In [1]: import numpy as np

In [2]: import numpy.linalg as la

In [3]: np.set_printoptions(precision=3, suppress=True, linewidth=160)

In [4]: Y = np.array([[2, -2, 2, -2], [3, 2, 3, 1], [0, -2, -2, 0], [2, 1, 3, -1]])

In [5]: F = np.triu(Y, 1)

In [6]: F
Out[6]: 
array([[ 0, -2,  2, -2],
       [ 0,  0,  3,  1],
       [ 0,  0,  0,  0],
       [ 0,  0,  0,  0]])

In [7]: [round(float(x), 3) for x in la.svd(F, compute_uv=False)[:3]]
Out[7]: [3.889, 2.622, 0.0]

In [8]: np.round(la.norm(F, 2) / la.norm(F), 3)
Out[8]: np.float64(0.829)

In [9]: np.argsort(-la.norm(F, axis=0).round(6), kind="stable")[:3]
Out[9]: array([2, 3, 1])

In [10]: vec = np.array([3, 4, 4, 4])

In [11]: F @ np.ones(4)
Out[11]: array([-2.,  4.,  0.,  0.])

In [12]: F @ np.eye(4)[2]
Out[12]: array([2., 3., 0., 0.])

In [13]: (F * vec).sum(axis=1)
Out[13]: array([-8, 16,  0,  0])

In [14]: np.sign((F @ vec).round(6))
Out[14]: array([-1,  1,  0,  0])

In [15]: F @ (2 * vec)
Out[15]: array([-16,  32,   0,   0])

In [16]: proj = np.triu(np.array([[-2, -2, 2, 0], [-1, -2, -1, 1], [-1, 2, 3, -2], [-3, 2, -1, -2]]), 1) + np.eye(4)

In [17]: Y = proj @ F @ la.inv(proj)

In [18]: np.trace(Y), np.trace(F)
Out[18]: (np.float64(0.0), np.int64(0))

In [19]: la.matrix_rank(Y)
Out[19]: np.int64(2)

In [20]: proj @ F - F @ proj
Out[20]: 
array([[ 0.,  0., -8.,  4.],
       [ 0.,  0.,  0.,  6.],
       [ 0.,  0.,  0.,  0.],
       [ 0.,  0.,  0.,  0.]])

In [21]: feats = np.array([[-1, -2, 0],
    ...:     [0, 1, 1],
    ...:     [2, -2, 2],
    ...:     [2, 1, -3],
    ...:     [-1, 1, 1],
    ...:     [2, -3, 3],
    ...:     [2, -3, -1],
    ...:     [2, 2, -2],
    ...:     [1, 3, -2],
    ...:     [-3, -2, -2]])

In [22]: proj = feats @ la.solve(feats.T @ feats, feats.T)

In [23]: np.round(np.trace(proj), 3)
Out[23]: np.float64(3.0)

In [24]: la.matrix_rank(np.eye(10) - proj)
Out[24]: np.int64(7)

In [25]: np.diag(proj)
Out[25]: array([0.135, 0.083, 0.259, 0.383, 0.117, 0.43 , 0.474, 0.269, 0.255, 0.596])

In [26]: th = np.radians(36)

In [27]: R = np.eye(3)

In [28]: R[2, 2] = R[0, 0] = np.cos(th)

In [29]: R[2, 0], R[0, 2] = -np.sin(th), np.sin(th)

In [30]: R
Out[30]: 
array([[ 0.809,  0.   ,  0.588],
       [ 0.   ,  1.   ,  0.   ],
       [-0.588,  0.   ,  0.809]])

In [31]: Y = feats @ R.T

In [32]: np.allclose(la.norm(feats, axis=1), la.norm(Y, axis=1))
Out[32]: True

In [33]: np.abs(Y - feats).max(axis=0)
Out[33]: array([2.145, 0.   , 2.145])

In [34]: np.round(la.det(R), 3), np.round(np.trace(R), 3)
Out[34]: (np.float64(1.0), np.float64(2.618))

In [35]: Y
Out[35]: 
array([[-0.809, -2.   ,  0.588],
       [ 0.588,  1.   ,  0.809],
       [ 2.794, -2.   ,  0.442],
       [-0.145,  1.   , -3.603],
       [-0.221,  1.   ,  1.397],
       [ 3.381, -3.   ,  1.251],
       [ 1.03 , -3.   , -1.985],
       [ 0.442,  2.   , -2.794],
       [-0.367,  3.   , -2.206],
       [-3.603, -2.   ,  0.145]])
